>>> import numpy as np
>>> np.set_printoptions(precision=2, suppress=True, linewidth=120)
>>> rnd = lambda a: np.round(a, 2) + 0
>>> feats = np.loadtxt("arr.csv", delimiter=",")
>>> print(feats)
[[  0.   0.  -2.   0.  -3.   0.]
 [  3.   0.  -4.   1.  -4.   0.]
 [  0.  -3.  -5.   2.  -3.   3.]
 [ -3.  -1.  -8.   3.  -6.   1.]
 [ -4.  -3.  -6.   0.  -3.   1.]
 [ -7.  -3.  -4.  -1.  -6.  -1.]
 [ -6.  -3.  -5.  -4.  -3.  -3.]
 [ -7.  -4.  -8.  -4.  -2.  -5.]
 [ -8.  -2.  -5.  -3.  -5.  -3.]
 [ -5.  -1.  -5.  -4.  -4.  -2.]
 [ -6.   0.  -3.  -2.  -7.   0.]
 [ -5.   0.  -3.  -2.  -8.   0.]
 [ -2.   3.  -4.  -1. -11.  -3.]]
>>> Xc = feats - feats.mean(axis=0)
>>> U, sv, Vt = np.linalg.svd(Xc, full_matrices=False)
>>> rnd(Vt[0] * np.sign(Vt[0, np.abs(Vt[0]).argmax()]))
array([ 0.74,  0.21,  0.13,  0.48, -0.07,  0.4 ])
>>> rnd(sv ** 2 / (sv ** 2).sum())
array([0.5 , 0.28, 0.12, 0.08, 0.01, 0.01])
>>> print(np.searchsorted(np.cumsum(sv ** 2) / (sv ** 2).sum(), 0.9) + 1)
3
>>> (np.sign(U[:, 0]) == np.sign(U[0, 0])).astype(int)
array([1, 1, 1, 1, 1, 0, 0, 0, 0, 0, 0, 0, 1])
>>> vec = np.array([0, 3, 1, 0, 3, -3])
>>> target = feats @ vec
>>> rnd(np.linalg.pinv(feats) @ feats)
array([[1., 0., 0., 0., 0., 0.],
       [0., 1., 0., 0., 0., 0.],
       [0., 0., 1., 0., 0., 0.],
       [0., 0., 0., 1., 0., 0.],
       [0., 0., 0., 0., 1., 0.],
       [0., 0., 0., 0., 0., 1.]])
>>> target
array([-11., -16., -32., -32., -27., -28., -14., -11., -17., -14., -24., -27., -19.])
>>> print(rnd(np.linalg.solve(feats.T @ feats, feats.T @ target)))
[ 0.  3.  1.  0.  3. -3.]
>>> rnd(np.linalg.lstsq(feats, target)[0])
array([ 0.,  3.,  1.,  0.,  3., -3.])
>>> try:
...     np.linalg.solve(feats, target)
... except np.linalg.LinAlgError as e:
...     print(e)
... 
Last 2 dimensions of the array must be square
>>> rng = np.random.default_rng(94636)
>>> target = target + 0.1 * rng.normal(size=13)
>>> rnd(target)
array([-10.99, -15.95, -31.86, -32.03, -27.06, -27.92, -13.99, -11.08, -16.99, -13.97, -24.06, -26.97, -19.06])
>>> coef, *_ = np.linalg.lstsq(feats, target)
>>> rnd(coef)
array([ 0.02,  2.95,  1.02, -0.01,  2.98, -2.99])
>>> rnd(np.linalg.norm(target - feats @ coef))
np.float64(0.14)
>>> lab = feats[:, 5] > np.median(feats[:, 5])
>>> f = feats[lab].mean(axis=0) - feats[~lab].mean(axis=0)
>>> rnd((((feats - feats.mean(axis=0)) @ f > 0) == lab).mean())
np.float64(0.85)
>>> np.argsort(-np.abs(f).round(6), kind="stable")
array([3, 5, 2, 0, 1, 4])
>>> theta = np.radians(45)
>>> Rm = np.eye(6)
>>> Rm[2, 2] = Rm[5, 5] = np.cos(theta)
>>> Rm[2, 5], Rm[5, 2] = -np.sin(theta), np.sin(theta)
>>> rnd(Rm)
array([[ 1.  ,  0.  ,  0.  ,  0.  ,  0.  ,  0.  ],
       [ 0.  ,  1.  ,  0.  ,  0.  ,  0.  ,  0.  ],
       [ 0.  ,  0.  ,  0.71,  0.  ,  0.  , -0.71],
       [ 0.  ,  0.  ,  0.  ,  1.  ,  0.  ,  0.  ],
       [ 0.  ,  0.  ,  0.  ,  0.  ,  1.  ,  0.  ],
       [ 0.  ,  0.  ,  0.71,  0.  ,  0.  ,  0.71]])
>>> B = feats @ Rm.T
>>> rnd(np.abs(B - feats).max(axis=0))
array([0.  , 0.  , 5.88, 0.  , 0.  , 5.95])
>>> rnd(np.linalg.det(Rm)), rnd(np.trace(Rm))
(np.float64(1.0), np.float64(5.41))
>>> np.allclose(np.linalg.norm(feats, axis=1), np.linalg.norm(B, axis=1))
True
>>> print(rnd(np.linalg.svd(feats, compute_uv=False)), rnd(np.linalg.svd(B, compute_uv=False)))
[31.01 12.65 10.    6.27  3.07  2.13] [31.01 12.65 10.    6.27  3.07  2.13]
>>> rnd(np.sort(np.abs(np.linalg.eigvals(Rm))))
array([1., 1., 1., 1., 1., 1.])
>>> np.allclose(Rm @ Rm.T, Rm.T @ Rm)
True
>>> print(rnd(np.linalg.matrix_power(Rm, 2)))
[[ 1.  0.  0.  0.  0.  0.]
 [ 0.  1.  0.  0.  0.  0.]
 [ 0.  0.  0.  0.  0. -1.]
 [ 0.  0.  0.  1.  0.  0.]
 [ 0.  0.  0.  0.  1.  0.]
 [ 0.  0.  1.  0.  0.  0.]]
>>> rnd((Rm - Rm.T) / 2)
array([[ 0.  ,  0.  ,  0.  ,  0.  ,  0.  ,  0.  ],
       [ 0.  ,  0.  ,  0.  ,  0.  ,  0.  ,  0.  ],
       [ 0.  ,  0.  ,  0.  ,  0.  ,  0.  , -0.71],
       [ 0.  ,  0.  ,  0.  ,  0.  ,  0.  ,  0.  ],
       [ 0.  ,  0.  ,  0.  ,  0.  ,  0.  ,  0.  ],
       [ 0.  ,  0.  ,  0.71,  0.  ,  0.  ,  0.  ]])
>>> rnd((Rm + Rm.T) / 2)
array([[1.  , 0.  , 0.  , 0.  , 0.  , 0.  ],
       [0.  , 1.  , 0.  , 0.  , 0.  , 0.  ],
       [0.  , 0.  , 0.71, 0.  , 0.  , 0.  ],
       [0.  , 0.  , 0.  , 1.  , 0.  , 0.  ],
       [0.  , 0.  , 0.  , 0.  , 1.  , 0.  ],
       [0.  , 0.  , 0.  , 0.  , 0.  , 0.71]])
>>> rnd(np.linalg.det(Rm))
np.float64(1.0)
>>> rnd(Rm @ Rm)
array([[ 1.,  0.,  0.,  0.,  0.,  0.],
       [ 0.,  1.,  0.,  0.,  0.,  0.],
       [ 0.,  0.,  0.,  0.,  0., -1.],
       [ 0.,  0.,  0.,  1.,  0.,  0.],
       [ 0.,  0.,  0.,  0.,  1.,  0.],
       [ 0.,  0.,  1.,  0.,  0.,  0.]])
>>> K = np.loadtxt("layer11.csv", delimiter=",")
>>> print(K)
[[  1.5   1.6   0.4 -20. ]
 [  0.4   1.5  -0.1  38. ]
 [ -0.3  -0.5  -0.8  24. ]
 [ -1.5  -0.1  -1.2  10. ]
 [  0.6   0.2   0.6  16. ]]
>>> # column 3 dominates
>>> lab = rng.permutation(4)
>>> B = K[:, lab] * rng.choice([-1, 1], 4)
>>> B
array([[ -0.4, -20. ,  -1.5,   1.6],
       [  0.1,  38. ,  -0.4,   1.5],
       [  0.8,  24. ,   0.3,  -0.5],
       [  1.2,  10. ,   1.5,  -0.1],
       [ -0.6,  16. ,  -0.6,   0.2]])
>>> U, _, Vt = np.linalg.svd(K.T @ B)
>>> lab
array([2, 3, 0, 1])
>>> U, sv, Vt = np.linalg.svd(K)
>>> rnd(sv)
array([52.69,  3.09,  1.47,  0.59])
>>> np.argmax(sv[:-1] / (sv[1:] + 1e-6)) + 1
np.int64(1)
>>> B = U[:, :1] @ np.diag(sv[:1]) @ Vt[:1]
>>> np.linalg.matrix_rank(K, rtol=0.05)
np.int64(2)
>>> rnd(np.abs(K - B).max())
np.float64(1.71)
>>> B = K / np.linalg.norm(K, axis=1, keepdims=True)
>>> cov = B @ B.T
>>> print((np.abs(cov) > 0.9).astype(int))
[[1 1 1 1 1]
 [1 1 1 1 1]
 [1 1 1 1 1]
 [1 1 1 1 1]
 [1 1 1 1 1]]
>>> print(rnd(cov[2]))
[-1.    1.    1.    0.99  1.  ]
>>> hat = K @ np.linalg.solve(K.T @ K, K.T)
>>> rnd(hat)
array([[ 0.93,  0.09, -0.01, -0.12, -0.2 ],
       [ 0.09,  0.89,  0.01,  0.16,  0.26],
       [-0.01,  0.01,  1.  , -0.02, -0.03],
       [-0.12,  0.16, -0.02,  0.78, -0.36],
       [-0.2 ,  0.26, -0.03, -0.36,  0.41]])
>>> rnd(np.linalg.eigvalsh(hat))
array([0., 1., 1., 1., 1.])
>>> np.linalg.matrix_rank(np.eye(5) - hat)
np.int64(1)
>>> print(np.allclose(hat @ hat, hat))
True
>>> B = hat / np.sqrt((hat ** 2).mean(axis=1, keepdims=True))
>>> np.linalg.matrix_rank(B) == np.linalg.matrix_rank(hat)
np.True_
>>> rnd(B[0])
array([ 2.16,  0.21, -0.03, -0.29, -0.47])
>>> rnd(np.linalg.norm(B, axis=1))
array([2.24, 2.24, 2.24, 2.24, 2.24])
>>> A = np.load("m.npy")
>>> A
array([[-2.,  1.,  1.,  1.,  2.,  0.],
       [ 2., -1.,  0.,  1.,  2.,  2.],
       [ 0.,  0.,  5.,  9.,  9.,  1.],
       [ 0.,  0.,  4.,  6.,  3., -5.],
       [ 0.,  0., -2.,  5., -9.,  7.],
       [ 0.,  0.,  7.,  0.,  1., -2.]])
>>> # null space of dimension 1
>>> np.unique(A.round(6), axis=0).shape
(6, 6)
>>> np.linalg.lstsq(A[:-1].T, A[-1])[2]
np.int32(5)
>>> rnd(np.trace(np.linalg.pinv(A) @ A))
np.float64(5.0)
>>> f = np.array([0, -1])
>>> print(np.polyval(f, A[5]))
[-1. -1. -1. -1. -1. -1.]
>>> np.array([np.convolve(row, f, "same") for row in A])
array([[ 0.,  2., -1., -1., -1., -2.],
       [ 0., -2.,  1.,  0., -1., -2.],
       [ 0.,  0.,  0., -5., -9., -9.],
       [ 0.,  0.,  0., -4., -6., -3.],
       [ 0.,  0.,  0.,  2., -5.,  9.],
       [ 0.,  0.,  0., -7.,  0., -1.]])
>>> np.cross(A[5, :3], A[2, :3])
array([0., 0., 0.])
>>> U, sv, Vt = np.linalg.svd(A)
>>> rnd(sv)
array([17.27, 11.72,  6.77,  4.61,  3.07,  0.  ])
>>> B = U[:, :5] @ np.diag(sv[:5]) @ Vt[:5]
>>> print(rnd(B))
[[-2.  1.  1.  1.  2.  0.]
 [ 2. -1.  0.  1.  2.  2.]
 [ 0.  0.  5.  9.  9.  1.]
 [ 0.  0.  4.  6.  3. -5.]
 [ 0.  0. -2.  5. -9.  7.]
 [ 0.  0.  7.  0.  1. -2.]]
>>> rnd(np.abs(A - B).max())
np.float64(0.0)
>>> rnd(np.linalg.norm(A - B) / np.linalg.norm(A))
np.float64(0.0)
>>> E = np.load("mat.npy")
>>> E
array([[ 3.19, -1.32,  0.78,  0.08],
       [-1.32,  1.85, -0.44, -0.43],
       [ 0.78, -0.44,  4.2 , -0.26],
       [ 0.08, -0.43, -0.26,  3.77]])
>>> # symmetric
>>> vec = np.array([1, -1, -2, 4])
>>> target = E @ vec
>>> print(rnd(target))
[ 3.27 -4.01 -8.22 16.11]
>>> print(rnd(np.linalg.solve(E, E[:, 1])))
[0. 1. 0. 0.]
>>> rnd(np.linalg.solve(E, -3 * target))
array([ -3.,   3.,   6., -12.])
>>> print(rnd(np.linalg.solve(E, target + E[:, 3])))
[ 1. -1. -2.  5.]
>>> vec = np.array([-1, -3, -1, -1])
>>> print(rnd(E @ (2 * vec)))
[-0.18 -6.72 -6.8  -4.6 ]
>>> rnd(E @ np.ones(4))
array([ 2.73, -0.34,  4.28,  3.16])
>>> print(np.sign((E @ vec).round(6)))
[-1. -1. -1. -1.]
>>> O, _ = np.linalg.qr(np.array([[0.6, -0.4], [-1.0, 0.9]]))
>>> V, _ = np.linalg.qr(np.array([[-0.4, 0.8, 1.3, -0.3, 0.4, -0.8, -0.2],
...     [-0.6, 2.5, -2.2, 0.7, 0.4, -0.4, 0.0],
...     [1.2, -0.5, -1.1, 0.8, 1.4, 0.6, -1.1],
...     [1.1, -0.8, 0.8, 0.3, -1.5, -0.1, -1.2],
...     [-0.2, 0.3, -1.3, 0.5, -0.6, 1.3, 0.2],
...     [1.5, 1.4, 0.6, -1.0, 0.7, -1.0, 0.2],
...     [-1.1, 0.1, 1.6, -0.7, -0.9, -0.1, -1.0]]))
>>> sv = 20 * 0.2 ** np.arange(2)
>>> data = O[:, :2] * sv @ V[:2]
>>> rnd(data)
array([[ 0.8 , -0.25, -6.1 ,  4.47, -4.53,  3.25,  5.36],
       [-3.13, -5.56,  7.33, -9.85,  6.63, -3.62, -7.06]])
>>> print(rnd(np.linalg.norm(data)))
20.4
>>> rnd(data.mean(axis=0))
array([-1.17, -2.91,  0.61, -2.69,  1.05, -0.18, -0.85])
>>> B = data / np.linalg.norm(data, axis=1, keepdims=True)
>>> cov = B @ B.T
>>> (cov - 2 * np.eye(2)).round(6).argmax(axis=1)
array([1, 0])
>>> rnd(np.degrees(np.arccos(np.clip(cov[0, 1], -1, 1))))
np.float64(154.72)
>>> rnd(cov[0])
array([ 1. , -0.9])
>>> J = np.load("data.npy")
>>> print(J)
[[ 1.14 -0.87 -2.65  0.31 -2.72]
 [-0.58  0.43  1.39 -0.16  1.44]
 [ 1.17 -0.8  -1.81  0.26 -2.07]
 [ 1.22 -0.93 -1.99  0.14 -2.25]
 [-1.1   0.8   1.31 -0.06  1.63]
 [-0.62  0.63  0.97  0.09  1.09]
 [-1.82  1.35  2.09 -0.03  2.64]
 [-1.38  1.11  2.1  -0.06  2.41]
 [ 0.49 -0.26 -0.62  0.18 -0.76]
 [-0.58  0.46  0.78  0.11  0.97]
 [-0.12  0.25 -0.02  0.24  0.05]
 [ 0.58 -0.52 -0.35 -0.16 -0.57]
 [-0.14  0.47 -1.73  0.82 -1.34]
 [-1.88  1.47  1.26  0.21  1.97]
 [ 0.21 -0.16 -0.46  0.02 -0.49]
 [ 0.   -0.04  0.   -0.11 -0.01]
 [-1.47  0.92  1.84 -0.27  2.26]
 [-1.54  1.17  2.15 -0.11  2.53]
 [-1.83  1.4   2.16 -0.05  2.69]
 [-1.65  1.12  2.09 -0.19  2.55]
 [-0.09  0.02 -0.16  0.03 -0.07]
 [-1.22  0.86  2.62 -0.3   2.76]
 [-1.87  1.55  1.98  0.22  2.56]
 [ 0.7  -0.57 -0.92 -0.02 -1.09]
 [-0.24  0.14  0.34 -0.12  0.39]
 [ 1.51 -1.21 -1.11 -0.15 -1.66]
 [ 0.17  0.04 -0.65  0.3  -0.63]
 [ 0.2  -0.14 -0.39  0.03 -0.41]
 [-1.99  1.45  3.5  -0.35  3.85]
 [ 1.   -0.8  -1.63  0.09 -1.82]]
>>> D = np.linalg.norm(J[:, None] - J[None], axis=-1)
>>> rnd(D[:5, :5])
array([[0.  , 6.2 , 1.07, 0.83, 6.52],
       [6.2 , 0.  , 5.23, 5.5 , 0.68],
       [1.07, 5.23, 0.  , 0.31, 5.59],
       [0.83, 5.5 , 0.31, 0.  , 5.86],
       [6.52, 0.68, 5.59, 5.86, 0.  ]])
>>> np.flatnonzero(D[29] < D.mean() / 2)
array([ 0,  2,  3, 23, 25, 29])
>>> D[29].round(6).argsort(kind="stable")[:4]
array([29,  2,  3, 25])
>>> D.mean(axis=1).argmax()
np.int64(28)
>>> B = np.c_[J[:, :4] @ np.array([[-2, -1, -1, -1], [0, 1, -2, -1], [-2, 3, 2, 1], [0, -1, -3, 0]]), np.array([-2, -1, 0, 2, 5, -5, -4, -4, -4, 3, 2, -1, 4, 1, -3, -2, -3, 5, -2, -5, 5, 3, -2, 0, 3, -4, 2, 2, 4, 3])]
>>> print(rnd(B))
[[  3.02 -10.27  -5.63  -2.92  -2.  ]
 [ -1.62   5.34   2.98   1.54  -1.  ]
 [  1.28  -7.66  -3.97  -2.18   0.  ]
 [  1.54  -8.26  -3.76  -2.28   2.  ]
 [ -0.42   5.89   2.3    1.61   5.  ]
 [ -0.7    4.07   1.03   0.96  -5.  ]
 [ -0.54   9.47   3.39   2.56  -4.  ]
 [ -1.44   8.85   3.54   2.37  -4.  ]
 [  0.26  -2.79  -1.75  -0.85  -4.  ]
 [ -0.4    3.27   0.89   0.9    3.  ]
 [  0.28   0.07  -1.14  -0.15   2.  ]
 [ -0.46  -1.99   0.24  -0.41  -1.  ]
 [  3.74  -5.4   -6.72  -2.06   4.  ]
 [  1.24   6.92   0.83   1.67   1.  ]
 [  0.5   -1.77  -0.87  -0.51  -3.  ]
 [  0.     0.07   0.41   0.04  -2.  ]
 [ -0.74   8.18   4.12   2.39  -3.  ]
 [ -1.22   9.27   3.83   2.52   5.  ]
 [ -0.66   9.76   3.5    2.59  -2.  ]
 [ -0.88   9.23   4.16   2.62  -5.  ]
 [  0.5   -0.4   -0.36  -0.09   5.  ]
 [ -2.8   10.24   5.64   2.98   3.  ]
 [ -0.22   9.14   2.07   2.3   -2.  ]
 [  0.44  -4.01  -1.34  -1.05   0.  ]
 [ -0.2    1.52   1.     0.44   3.  ]
 [ -0.8   -5.9   -0.86  -1.41  -4.  ]
 [  0.96  -2.38  -2.45  -0.86   2.  ]
 [  0.38  -1.54  -0.79  -0.45   2.  ]
 [ -3.02  14.29   7.14   4.04   4.  ]
 [  1.26  -6.78  -2.93  -1.83   3.  ]]
>>> rnd(np.linalg.lstsq(J, B[:, 0])[0])
array([-2.,  0., -2.,  0.,  0.])
>>> rnd(np.linalg.norm(B - J @ np.linalg.lstsq(J, B)[0], axis=0))
array([ 0.  ,  0.  ,  0.  ,  0.  , 17.37])
>>> rnd(np.linalg.norm(np.linalg.qr(J)[0].T @ B, axis=0) ** 2 / ((B ** 2).sum(axis=0) + 1e-12))
array([1.  , 1.  , 1.  , 1.  , 0.03])
>>> Xc = B - B.mean(axis=0)
>>> U, sv, Vt = np.linalg.svd(Xc, full_matrices=False)
>>> np.linalg.matrix_rank(Xc)
np.int64(5)
>>> print(rnd(np.abs(Vt[-1])))
[0.05 0.2  0.16 0.96 0.  ]
>>> rnd(sv)
array([41.63, 17.59,  6.98,  1.75,  0.13])
>>> np.searchsorted(np.cumsum(sv ** 2) / (sv ** 2).sum(), 0.9) + 1
np.int64(2)
>>> np.abs(U[:, 0]).argmax()
np.int64(28)
>>> rnd((sv ** 2).sum() ** 2 / (sv ** 4).sum())
np.float64(1.41)
